>>> import numpy as np
>>> np.set_printoptions(precision=3, suppress=True, linewidth=160, legacy="1.25")
>>> A = np.loadtxt("sample4.csv", delimiter=",")
>>> A
array([[-18.765, -24.433,  33.777,  17.793],
       [ 35.098,  10.482,   5.751,   8.236],
       [ 32.079,  10.845,   3.927,   9.451],
       [ 33.354,   9.698,   4.258,   8.228],
       [-21.334,  20.751, -44.111,   7.414],
       [ 33.631,   9.107,   2.836,   8.626],
       [-17.481, -25.216,  33.415,  17.253],
       [ 33.248,   8.165,   3.133,   8.99 ],
       [ 34.299,  10.96 ,   3.417,   8.913],
       [ 32.985,   9.503,   3.779,   8.019],
       [-20.415,  20.662, -44.399,   9.716],
       [-20.953,  23.025, -45.128,  10.037],
       [-18.141,  22.109, -44.693,   9.06 ],
       [ 33.795,  12.283,   3.592,   6.854],
       [-21.846,  20.127, -46.722,   8.074],
       [-18.046, -24.668,  32.611,  15.794],
       [-19.918,  22.748, -44.162,   7.579],
       [-17.133, -26.855,  33.551,  16.339],
       [-17.061, -25.428,  34.678,  17.729],
       [-16.741, -25.375,  35.018,  14.535],
       [-16.551, -25.958,  33.697,  17.4  ],
       [ 35.086,   9.785,   3.255,  10.018],
       [-19.247, -25.275,  33.633,  17.257],
       [-16.873, -25.973,  32.662,  13.333],
       [-18.099, -27.324,  36.552,  15.835],
       [ 34.245,  10.843,   3.4  ,   7.616]])
>>> Ac = A - A.mean(axis=0)
>>> vecs = np.linalg.svd(Ac)[2][:3]
>>> A2 = Ac - Ac @ vecs.T @ vecs
>>> (Ac @ vecs.T).std(axis=0)
array([35.624, 26.362,  1.132])
>>> X = np.loadtxt("data.csv", delimiter=",")
>>> X
array([[ -0.002, -15.938,  -7.589,  -2.051,  -9.174],
       [  5.566,  14.678,   9.636,  -7.67 ,   1.375],
       [ 16.04 ,  -1.623,  10.022,  -6.101,  -1.555],
       [  3.749,   8.393,  12.682,  -5.135, -11.326],
       [  6.484,   8.504, -14.212,  -8.388,   3.645],
       [ 13.659,   1.626,   2.748,  -2.875,  13.963],
       [  4.127,   1.143, -18.805,  -4.064,  -3.394],
       [-19.474,   3.555,   1.41 ,   1.664,   1.829],
       [ -2.303,  -1.941,  -8.531, -14.172, -10.831],
       [  6.275,   8.11 , -14.078,  -9.83 ,   0.21 ],
       [ 14.709,   6.544,   5.938, -10.063,   2.074],
       [ -8.26 ,   4.721,   0.13 ,  13.216, -11.61 ],
       [  8.191,  -9.263,  -1.964,  15.589,  -0.489],
       [  8.319,  -3.606,   8.589,   3.155, -15.3  ],
       [  7.582,   7.088,  15.454,  -1.236,   7.206],
       [-12.785,  13.084,  -0.814,   7.191,  -3.602],
       [  1.69 , -10.225, -10.428,   5.86 , -12.228],
       [ -3.168, -10.616,  -1.072,  -1.797, -16.519],
       [ 18.212,   4.858,   3.71 ,  -4.999,  -2.444],
       [ -6.535,   6.044, -12.315, -10.534,  -7.625],
       [-15.912,   6.925,  -0.33 ,  -5.74 ,   8.11 ],
       [ -2.582, -10.324, -14.38 ,  -8.839,   1.358],
       [-17.589,  -7.292,   1.068,  -2.769,  -5.354],
       [ -1.9  ,   8.156,   1.31 , -16.764,  -6.864]])
>>> vec = np.array([0, -1, -3, 3, -1])
>>> rhs = X @ vec
>>> np.round(np.linalg.lstsq(X, rhs)[0], 3) + 0
array([ 0., -1., -3.,  3., -1.])
>>> np.round(np.linalg.pinv(X) @ X, 3) + 0
array([[1., 0., 0., 0., 0.],
       [0., 1., 0., 0., 0.],
       [0., 0., 1., 0., 0.],
       [0., 0., 0., 1., 0.],
       [0., 0., 0., 0., 1.]])
>>> rng = np.random.default_rng(384369)
>>> rhs = rhs + 0.3 * rng.normal(size=24)
>>> rhs
array([ 41.582, -67.736, -45.334, -50.008,   5.193, -32.867,  46.799,  -4.562,  -4.372,   4.442, -57.004,  46.845,  61.941,   2.423, -64.075,  14.607,  71.827,
        25.046, -28.27 ,   7.162, -31.353,  25.59 ,   0.495, -55.797])
>>> b, *_ = np.linalg.lstsq(X, rhs)
>>> b
array([ 0.003, -0.978, -3.007,  3.016, -1.017])
>>> np.round(np.linalg.norm(rhs - X @ b), 3)
1.305
>>> [round(float(np.linalg.norm(np.linalg.solve(X.T @ X + lam * np.eye(5), X.T @ rhs))), 2) for lam in (0, 1, 10, 100)]
[4.49, 4.48, 4.45, 4.19]
